In [1]: import numpy as np

In [2]: from numpy import linalg as LA

In [3]: np.set_printoptions(suppress=True, linewidth=160)

In [4]: W0 = np.load("out17.npy")

In [5]: W0
Out[5]: 
array([[0, 2, 0, 0, 1],
       [3, 0, 0, 0, 0],
       [1, 0, 0, 0, 0],
       [4, 0, 0, 0, 0],
       [0, 2, 0, 0, 1],
       [3, 0, 0, 0, 0],
       [2, 0, 0, 0, 0],
       [0, 2, 0, 0, 1],
       [0, 2, 0, 0, 1],
       [1, 0, 0, 0, 0],
       [1, 0, 0, 0, 0],
       [2, 0, 0, 0, 0],
       [2, 0, 0, 0, 0],
       [2, 0, 0, 0, 0]])

In [6]: print(LA.matrix_rank(W0, rtol=0.1))
2

In [7]: [round(float(x), 2) for x in LA.svd(W0, compute_uv=False)[:3]]
Out[7]: [7.28, 4.47, 0.0]

In [8]: left, sig, VT = LA.svd(W0)

In [9]: sig.round(2) + 0
Out[9]: array([7.28, 4.47, 0.  , 0.  , 0.  ])

In [10]: M2 = left[:, :2] @ np.diag(sig[:2]) @ VT[:2]

In [11]: print(M2.round(2) + 0)
[[0. 2. 0. 0. 1.]
 [3. 0. 0. 0. 0.]
 [1. 0. 0. 0. 0.]
 [4. 0. 0. 0. 0.]
 [0. 2. 0. 0. 1.]
 [3. 0. 0. 0. 0.]
 [2. 0. 0. 0. 0.]
 [0. 2. 0. 0. 1.]
 [0. 2. 0. 0. 1.]
 [1. 0. 0. 0. 0.]
 [1. 0. 0. 0. 0.]
 [2. 0. 0. 0. 0.]
 [2. 0. 0. 0. 0.]
 [2. 0. 0. 0. 0.]]

In [12]: rank = LA.matrix_rank(W0)

In [13]: rank
Out[13]: np.int64(2)

In [14]: ns = LA.svd(W0)[2][rank:].T

In [15]: print([int(LA.matrix_rank(np.delete(W0, i, axis=0))) for i in range(14)])
[2, 2, 2, 2, 2, 2, 2, 2, 2, 2, 2, 2, 2, 2]

In [16]: np.round(ns @ ns.T, 2)
Out[16]: 
array([[ 0. ,  0. ,  0. ,  0. ,  0. ],
       [ 0. ,  0.2,  0. ,  0. , -0.4],
       [ 0. ,  0. ,  1. ,  0. ,  0. ],
       [ 0. ,  0. ,  0. ,  1. ,  0. ],
       [ 0. , -0.4,  0. ,  0. ,  0.8]])

In [17]: print([int(LA.matrix_rank(W0[:, :j + 1])) for j in range(5)])
[1, 2, 2, 2, 2]

In [18]: feats = np.loadtxt("test17.csv", delimiter=",")

In [19]: feats.round(2)
Out[19]: 
array([[ 1.  ,  0.  ,  0.  ,  0.  ,  0.  ,  0.  ,  0.  ],
       [ 0.  ,  1.  ,  0.  ,  0.  ,  0.  ,  0.  ,  0.  ],
       [ 0.  ,  0.  ,  1.  ,  0.  ,  0.  ,  0.  ,  0.  ],
       [ 0.  ,  0.  ,  0.  ,  1.  ,  0.  ,  0.  ,  0.  ],
       [ 0.  ,  0.  ,  0.  ,  0.  , -0.71,  0.71,  0.  ],
       [ 0.  ,  0.  ,  0.  ,  0.  , -0.71, -0.71,  0.  ],
       [ 0.  ,  0.  ,  0.  ,  0.  ,  0.  ,  0.  ,  1.  ]])

In [20]: rng = np.random.default_rng(295908)

In [21]: labels = rng.permutation(7)

In [22]: print(labels)
[0 4 5 2 1 6 3]

In [23]: M2 = feats[labels][:, labels]

In [24]: round(LA.det(M2), 2), round(float(LA.det(feats[labels])), 2)
Out[24]: (np.float64(1.0), 1.0)

In [25]: np.round(np.sort(np.abs(LA.eigvals(M2))), 2)
Out[25]: array([1., 1., 1., 1., 1., 1., 1.])

In [26]: M2.round(2)
Out[26]: 
array([[ 1.  ,  0.  ,  0.  ,  0.  ,  0.  ,  0.  ,  0.  ],
       [ 0.  , -0.71,  0.71,  0.  ,  0.  ,  0.  ,  0.  ],
       [ 0.  , -0.71, -0.71,  0.  ,  0.  ,  0.  ,  0.  ],
       [ 0.  ,  0.  ,  0.  ,  1.  ,  0.  ,  0.  ,  0.  ],
       [ 0.  ,  0.  ,  0.  ,  0.  ,  1.  ,  0.  ,  0.  ],
       [ 0.  ,  0.  ,  0.  ,  0.  ,  0.  ,  1.  ,  0.  ],
       [ 0.  ,  0.  ,  0.  ,  0.  ,  0.  ,  0.  ,  1.  ]])

In [27]: np.round(LA.matrix_power(M2, 2), 2) + 0
Out[27]: 
array([[ 1.,  0.,  0.,  0.,  0.,  0.,  0.],
       [ 0.,  0., -1.,  0.,  0.,  0.,  0.],
       [ 0.,  1.,  0.,  0.,  0.,  0.,  0.],
       [ 0.,  0.,  0.,  1.,  0.,  0.,  0.],
       [ 0.,  0.,  0.,  0.,  1.,  0.,  0.],
       [ 0.,  0.,  0.,  0.,  0.,  1.,  0.],
       [ 0.,  0.,  0.,  0.,  0.,  0.,  1.]])

In [28]: round(np.trace(M2), 2)
Out[28]: np.float64(3.59)

In [29]: np.round(M2 @ M2, 2) + 0
Out[29]: 
array([[ 1.,  0.,  0.,  0.,  0.,  0.,  0.],
       [ 0.,  0., -1.,  0.,  0.,  0.,  0.],
       [ 0.,  1.,  0.,  0.,  0.,  0.,  0.],
       [ 0.,  0.,  0.,  1.,  0.,  0.,  0.],
       [ 0.,  0.,  0.,  0.,  1.,  0.,  0.],
       [ 0.,  0.,  0.,  0.,  0.,  1.,  0.],
       [ 0.,  0.,  0.,  0.,  0.,  0.,  1.]])

In [30]: np.allclose(M2 @ M2.T, M2.T @ M2)
Out[30]: True

In [31]: np.round(np.sort(LA.eigvals(feats).real), 2)
Out[31]: array([-0.71, -0.71,  1.  ,  1.  ,  1.  ,  1.  ,  1.  ])

In [32]: print(np.round(LA.det(feats), 2))
1.0

In [33]: E = np.load("sample13.npy")

In [34]: print(E)
[[2. 4. 0.]
 [4. 8. 4.]
 [0. 4. 5.]]

In [35]: u, v = E[1], E[0]

In [36]: u @ u
Out[36]: np.float64(96.0)

In [37]: pr = (u @ v) / (u @ u) * u

In [38]: np.round(v - pr, 2)
Out[38]: array([ 0.33,  0.67, -1.67])

In [39]: np.outer(u, v)
Out[39]: 
array([[ 8., 16.,  0.],
       [16., 32.,  0.],
       [ 8., 16.,  0.]])

In [40]: proj = np.triu(np.array([[5, -1, 0], [-3, 8, -6], [6, -9, -6]]), 1) + np.eye(3)

In [41]: M2 = proj @ E @ LA.inv(proj)

In [42]: np.trace(M2), np.trace(E)
Out[42]: (np.float64(15.0), np.float64(15.0))

In [43]: np.round(np.poly(M2), 2)
Out[43]: array([  1., -15.,  34.,  32.])

In [44]: LA.matrix_rank(M2)
Out[44]: np.int64(3)

In [45]: O = E.astype(float).copy()

In [46]: for j in range(3):
    ...:     O[:, j] -= O[:, :j] @ (O[:, :j].T @ O[:, j])
    ...:     O[:, j] /= LA.norm(O[:, j])
    ...: 

In [47]: np.round(O.T @ E, 2) + 0
Out[47]: 
array([[4.47, 8.94, 3.58],
       [0.  , 4.  , 5.  ],
       [0.  , 0.  , 1.79]])

In [48]: O.round(2)
Out[48]: 
array([[ 0.45,  0.  , -0.89],
       [ 0.89,  0.  ,  0.45],
       [ 0.  ,  1.  ,  0.  ]])

In [49]: K, _ = LA.qr(np.array([[-1.1, -0.4, -1.1, 0.6, 0.6],
    ...:     [0.8, -2.1, 0.4, -0.1, 2.4],
    ...:     [-1.2, 0.1, -0.8, -0.4, 0.3],
    ...:     [1.0, 0.1, -1.0, 0.5, -1.4],
    ...:     [0.8, -2.3, -0.5, -1.0, 0.4]]))

In [50]: K.round(2)
Out[50]: 
array([[-0.5 , -0.39, -0.41, -0.57,  0.34],
       [ 0.36, -0.57,  0.28, -0.44, -0.52],
       [-0.54, -0.23, -0.26,  0.43, -0.63],
       [ 0.45,  0.26, -0.8 , -0.16, -0.27],
       [ 0.36, -0.64, -0.23,  0.52,  0.38]])

In [51]: left, sig, VT = LA.svd(K, full_matrices=False)

In [52]: print(round(np.sqrt((sig ** 2).sum()), 2), round(float(LA.norm(K)), 2))
2.24 2.24

In [53]: np.round(np.cumsum(sig ** 2) / np.sum(sig ** 2), 2)
Out[53]: array([0.2, 0.4, 0.6, 0.8, 1. ])

In [54]: print(np.round(VT @ VT.T, 2) + 0)
[[1. 0. 0. 0. 0.]
 [0. 1. 0. 0. 0.]
 [0. 0. 1. 0. 0.]
 [0. 0. 0. 1. 0.]
 [0. 0. 0. 0. 1.]]

In [55]: np.round(left.T @ K @ VT.T, 2) + 0
Out[55]: 
array([[1., 0., 0., 0., 0.],
       [0., 1., 0., 0., 0.],
       [0., 0., 1., 0., 0.],
       [0., 0., 0., 1., 0.],
       [0., 0., 0., 0., 1.]])

In [56]: sig.round(2)
Out[56]: array([1., 1., 1., 1., 1.])

In [57]: np.round((K + K.T) / 2, 2)
Out[57]: 
array([[-0.5 , -0.01, -0.47, -0.06,  0.35],
       [-0.01, -0.57,  0.03, -0.09, -0.58],
       [-0.47,  0.03, -0.26, -0.18, -0.43],
       [-0.06, -0.09, -0.18, -0.16,  0.12],
       [ 0.35, -0.58, -0.43,  0.12,  0.38]])

In [58]: np.round((K - K.T) / 2, 2)
Out[58]: 
array([[ 0.  , -0.37,  0.07, -0.51, -0.01],
       [ 0.37,  0.  ,  0.26, -0.35,  0.06],
       [-0.07, -0.26,  0.  ,  0.62, -0.2 ],
       [ 0.51,  0.35, -0.62,  0.  , -0.39],
       [ 0.01, -0.06,  0.2 ,  0.39,  0.  ]])

In [59]: np.round(LA.det(K), 2)
Out[59]: np.float64(1.0)

In [60]: labels = rng.permutation(5)

In [61]: labels
Out[61]: array([0, 3, 4, 2, 1])

In [62]: M2 = K[labels][:, labels]

In [63]: round(float(np.trace(M2)), 2)
Out[63]: -1.1

In [64]: round(LA.det(M2), 2), np.round(LA.det(K[labels]), 2)
Out[64]: (np.float64(1.0), np.float64(-1.0))

In [65]: np.allclose(M2, K)
Out[65]: False

In [66]: np.round(np.sort(np.abs(LA.eigvals(M2))), 2)
Out[66]: array([1., 1., 1., 1., 1.])

In [67]: np.round(np.diag(M2), 2)
Out[67]: array([-0.5 , -0.16,  0.38, -0.26, -0.57])

In [68]: M2.round(2)
Out[68]: 
array([[-0.5 , -0.57,  0.34, -0.41, -0.39],
       [ 0.45, -0.16, -0.27, -0.8 ,  0.26],
       [ 0.36,  0.52,  0.38, -0.23, -0.64],
       [-0.54,  0.43, -0.63, -0.26, -0.23],
       [ 0.36, -0.44, -0.52,  0.28, -0.57]])
